$ python3 -q
>>> import numpy as np
>>> from numpy import linalg as LA
>>> np.set_printoptions(suppress=True, linewidth=120)
>>> K = np.load("sample17.npy")
>>> K.round(2)
array([[ 0.06, -0.14, -0.12,  0.06,  0.02, -0.09,  0.09,  0.02],
       [-0.14,  0.33,  0.29, -0.14, -0.06,  0.21, -0.21, -0.06],
       [-0.12,  0.29,  0.26, -0.12, -0.05,  0.19, -0.19, -0.05],
       [ 0.06, -0.14, -0.12,  0.06,  0.02, -0.09,  0.09,  0.02],
       [ 0.02, -0.06, -0.05,  0.02,  0.01, -0.04,  0.04,  0.01],
       [-0.09,  0.21,  0.19, -0.09, -0.04,  0.14, -0.14, -0.04],
       [ 0.09, -0.21, -0.19,  0.09,  0.04, -0.14,  0.14,  0.04],
       [ 0.02, -0.06, -0.05,  0.02,  0.01, -0.04,  0.04,  0.01]])
>>> evals, V = LA.eigh(K)
>>> vec = np.array([3, 2, 2, 5, 5, 0, 5, 2])
>>> np.round(vec @ K @ vec / (vec @ vec), 2), np.round(evals[0], 2), np.round(evals[-1], 2)
(np.float64(0.06), np.float64(-0.0), np.float64(1.0))
>>> (np.sign(V[:, -1].round(6)) == np.sign(V[0, -1].round(6))).astype(int)
array([1, 0, 0, 1, 1, 0, 1, 1])
>>> Uu, sv, Vt = LA.svd(K)
>>> V = Vt[:(sv > 1e-8).sum()]
>>> rng = np.random.default_rng(62)
>>> vec = K[5] + 5 * K[1] + rng.integers(2) * np.eye(8)[6]
>>> vec.round(2)
array([-0.77,  1.87,  1.65, -0.77, -0.33,  1.21, -1.21, -0.33])
>>> round(float(LA.norm(vec - V.T @ V @ vec)), 2)
0.0
>>> f = np.array([-2, -1, -2, 1, 0, -1, 0, 2])
>>> J = f[np.abs(np.subtract.outer(np.arange(8), np.arange(8)))]
>>> print(J)
[[-2 -1 -2  1  0 -1  0  2]
 [-1 -2 -1 -2  1  0 -1  0]
 [-2 -1 -2 -1 -2  1  0 -1]
 [ 1 -2 -1 -2 -1 -2  1  0]
 [ 0  1 -2 -1 -2 -1 -2  1]
 [-1  0  1 -2 -1 -2 -1 -2]
 [ 0 -1  0  1 -2 -1 -2 -1]
 [ 2  0 -1  0  1 -2 -1 -2]]
>>> round(LA.eigvalsh(J).min(), 2)
np.float64(-6.21)
>>> [round(float(LA.det(J[:i, :i])), 2) + 0 for i in range(1, 9)]
[-2.0, 3.0, 0.0, -12.0, -80.0, 512.0, -2816.0, 14336.0]
>>> O, Rm = LA.qr(J)
>>> print(np.allclose(Rm.T @ Rm, J.T @ J))
True
>>> O.shape, Rm.shape
((8, 8), (8, 8))
>>> print(np.round(O @ Rm, 2) + 0)
[[-2. -1. -2.  1.  0. -1.  0.  2.]
 [-1. -2. -1. -2.  1.  0. -1.  0.]
 [-2. -1. -2. -1. -2.  1.  0. -1.]
 [ 1. -2. -1. -2. -1. -2.  1.  0.]
 [ 0.  1. -2. -1. -2. -1. -2.  1.]
 [-1.  0.  1. -2. -1. -2. -1. -2.]
 [ 0. -1.  0.  1. -2. -1. -2. -1.]
 [ 2.  0. -1.  0.  1. -2. -1. -2.]]
>>> print(np.round(O.T @ O, 2) + 0)
[[1. 0. 0. 0. 0. 0. 0. 0.]
 [0. 1. 0. 0. 0. 0. 0. 0.]
 [0. 0. 1. 0. 0. 0. 0. 0.]
 [0. 0. 0. 1. 0. 0. 0. 0.]
 [0. 0. 0. 0. 1. 0. 0. 0.]
 [0. 0. 0. 0. 0. 1. 0. 0.]
 [0. 0. 0. 0. 0. 0. 1. 0.]
 [0. 0. 0. 0. 0. 0. 0. 1.]]
>>> print(round(abs(Rm[0, 0]), 2), round(LA.norm(J[:, 0]), 2))
3.87 3.87
>>> vec = np.array([-3, -2, 3, 3, 0, -3, 1, -1])
>>> np.einsum("ij,j->i", J, vec)
array([  6,  -3,  -3,  -1, -11,   7,   7,  -2])
>>> LA.norm(J @ vec) <= LA.norm(J, 2) * LA.norm(vec) + 1e-9
np.True_
>>> (J * vec).sum(axis=1)
array([  6,  -3,  -3,  -1, -11,   7,   7,  -2])
>>> print(J @ np.eye(8)[2])
[-2. -1. -2. -1. -2.  1.  0. -1.]
>>> (J @ vec).argmax()
np.int64(5)
>>> print(np.sign((J @ vec).round(6)))
[ 1 -1 -1 -1 -1  1  1 -1]
>>> J @ vec
array([  6,  -3,  -3,  -1, -11,   7,   7,  -2])
>>> print(J * vec)
[[ 6  2 -6  3  0  3  0 -2]
 [ 3  4 -3 -6  0  0 -1  0]
 [ 6  2 -6 -3  0 -3  0  1]
 [-3  4 -3 -6  0  6  1  0]
 [ 0 -2 -6 -3  0  3 -2 -1]
 [ 3  0  3 -6  0  6 -1  2]
 [ 0  2  0  3  0  3 -2  1]
 [-6  0 -3  0  0  6 -1  2]]
>>> out = LA.inv(J)
>>> (np.abs(out) > 1e-9).astype(int)
array([[1, 1, 1, 1, 1, 1, 1, 1],
       [1, 1, 1, 1, 1, 1, 1, 1],
       [1, 1, 1, 1, 1, 1, 1, 1],
       [1, 1, 1, 1, 1, 1, 1, 1],
       [1, 1, 1, 1, 1, 1, 1, 1],
       [1, 1, 1, 1, 1, 1, 1, 1],
       [1, 1, 1, 1, 1, 1, 1, 1],
       [1, 1, 1, 1, 1, 1, 1, 1]])
>>> np.round(J @ out, 2) + 0
array([[1., 0., 0., 0., 0., 0., 0., 0.],
       [0., 1., 0., 0., 0., 0., 0., 0.],
       [0., 0., 1., 0., 0., 0., 0., 0.],
       [0., 0., 0., 1., 0., 0., 0., 0.],
       [0., 0., 0., 0., 1., 0., 0., 0.],
       [0., 0., 0., 0., 0., 1., 0., 0.],
       [0., 0., 0., 0., 0., 0., 1., 0.],
       [0., 0., 0., 0., 0., 0., 0., 1.]])
>>> evals, V = LA.eigvalsh(J)
Traceback (most recent call last):
  File "<python-input-38>", line 1, in <module>
    evals, V = LA.eigvalsh(J)
    ^^^^^^^^
ValueError: too many values to unpack (expected 2)
>>> evals, V = LA.eigh(J)
>>> np.round(LA.svd(J, compute_uv=False), 2)
array([6.21, 5.15, 4.  , 3.72, 2.74, 2.57, 2.42, 1.77])
>>> print(np.abs(V[:, -1]).round(6).argmax())
2
>>> print(np.round(LA.eigvalsh(J @ J), 2))
[ 3.15  5.84  6.6   7.48 13.82 16.   26.56 38.55]
>>> (evals > 1e-8).sum(), (evals < -1e-8).sum()
(np.int64(2), np.int64(6))
>>> print(np.round(V.T @ J @ V, 2) + 0)
[[-6.21  0.    0.    0.    0.    0.    0.    0.  ]
 [ 0.   -5.15  0.    0.    0.    0.    0.    0.  ]
 [ 0.    0.   -4.    0.    0.    0.    0.    0.  ]
 [ 0.    0.    0.   -2.74  0.    0.    0.    0.  ]
 [ 0.    0.    0.    0.   -2.42  0.    0.    0.  ]
 [ 0.    0.    0.    0.    0.   -1.77  0.    0.  ]
 [ 0.    0.    0.    0.    0.    0.    2.57  0.  ]
 [ 0.    0.    0.    0.    0.    0.    0.    3.72]]
>>> W0 = np.loadtxt("layer19.csv", delimiter=",")
>>> W0
array([[ 1.,  0.,  0., -3.,  3.,  3., -2., -1.,  0.,  3.,  1.,  0.,  3.],
       [ 2., -3., -3., -3., -3.,  0.,  2.,  1.,  2.,  0.,  3., -3.,  1.],
       [ 0.,  0.,  2.,  3.,  1.,  1., -1.,  0., -1.,  0.,  0.,  3., -1.],
       [-1., -3.,  0.,  1.,  2.,  1.,  3., -3., -3., -3., -1., -2.,  0.],
       [ 2.,  2., -2., -1.,  3.,  3.,  2., -2., -2.,  2.,  1.,  2.,  1.],
       [-1.,  3., -2., -2.,  0.,  0.,  2.,  2., -2.,  2.,  0., -3.,  0.],
       [ 3.,  2., -3.,  3.,  2., -2.,  1.,  1., -1.,  0., -3., -2.,  1.],
       [-3.,  1.,  0., -2., -1., -2., -2., -2.,  3.,  3., -3.,  3.,  2.],
       [-1., -3.,  0.,  1.,  2.,  1.,  3., -3., -3., -3., -1., -2.,  0.]])
>>> Uu, sv, Vt = LA.svd(W0)
>>> print(np.argmax(sv[:-1] / (sv[1:] + 1e-6)) + 1)
8
>>> out = Uu[:, :8] @ np.diag(sv[:8]) @ Vt[:8]
>>> print(LA.matrix_rank(W0, rtol=0.05))
8
>>> round(float(LA.norm(W0 - out) / LA.norm(W0)), 2)
0.0
>>> arr = np.load("a.npy")
>>> print(arr.round(2) + 0)
[[ 0.56  0.11 -0.14 -0.01 -0.27 -0.37  0.  ]
 [ 0.11  0.62 -0.08 -0.44 -0.05  0.13  0.08]
 [-0.14 -0.08  0.15  0.1  -0.09  0.15  0.24]
 [-0.01 -0.44  0.1   0.35 -0.09 -0.1   0.09]
 [-0.27 -0.05 -0.09 -0.09  0.37  0.08 -0.37]
 [-0.37  0.13  0.15 -0.1   0.08  0.37  0.19]
 [ 0.    0.08  0.24  0.09 -0.37  0.19  0.59]]
>>> labels = rng.permutation(7)
>>> labels
array([0, 2, 4, 1, 6, 3, 5])
>>> out = arr[labels][:, labels]
>>> np.round(np.diag(out), 2)
array([0.56, 0.15, 0.37, 0.62, 0.59, 0.35, 0.37])
>>> round(float(LA.det(out)), 2), round(float(LA.det(arr[labels])), 2)
(0.0, 0.0)
>>> round(np.trace(out), 2)
np.float64(3.0)
>>> print(out.round(2) + 0)
[[ 0.56 -0.14 -0.27  0.11  0.   -0.01 -0.37]
 [-0.14  0.15 -0.09 -0.08  0.24  0.1   0.15]
 [-0.27 -0.09  0.37 -0.05 -0.37 -0.09  0.08]
 [ 0.11 -0.08 -0.05  0.62  0.08 -0.44  0.13]
 [ 0.    0.24 -0.37  0.08  0.59  0.09  0.19]
 [-0.01  0.1  -0.09 -0.44  0.09  0.35 -0.1 ]
 [-0.37  0.15  0.08  0.13  0.19 -0.1   0.37]]
>>> f = np.array([2, 3, -1])
>>> print(np.round(np.polyval(f, arr[6]), 2))
[-1.01 -0.76 -0.15 -0.72 -1.83 -0.36  1.44]
>>> np.round(np.convolve(arr[6], f), 2) + 0
array([ 0.  ,  0.14,  0.71,  0.83, -0.71, -0.81,  2.1 ,  1.57, -0.59])
>>> rk = LA.matrix_rank(arr)
>>> rk
np.int64(3)
>>> null = LA.svd(arr)[2][rk:].T
>>> [int(LA.matrix_rank(np.delete(arr, i, axis=0))) for i in range(7)]
[3, 3, 3, 3, 3, 3, 3]
>>> np.round(null @ null.T, 2) + 0
array([[ 0.44, -0.11,  0.14,  0.01,  0.27,  0.37,  0.  ],
       [-0.11,  0.38,  0.08,  0.44,  0.05, -0.13, -0.08],
       [ 0.14,  0.08,  0.85, -0.1 ,  0.09, -0.15, -0.24],
       [ 0.01,  0.44, -0.1 ,  0.65,  0.09,  0.1 , -0.09],
       [ 0.27,  0.05,  0.09,  0.09,  0.63, -0.08,  0.37],
       [ 0.37, -0.13, -0.15,  0.1 , -0.08,  0.63, -0.19],
       [ 0.  , -0.08, -0.24, -0.09,  0.37, -0.19,  0.41]])
>>> [int(LA.matrix_rank(arr[:, :j + 1])) for j in range(7)]
[1, 2, 3, 3, 3, 3, 3]
>>> [int(LA.matrix_rank(arr[:i])) for i in range(1, len(arr) + 1)]
[1, 2, 3, 3, 3, 3, 3]
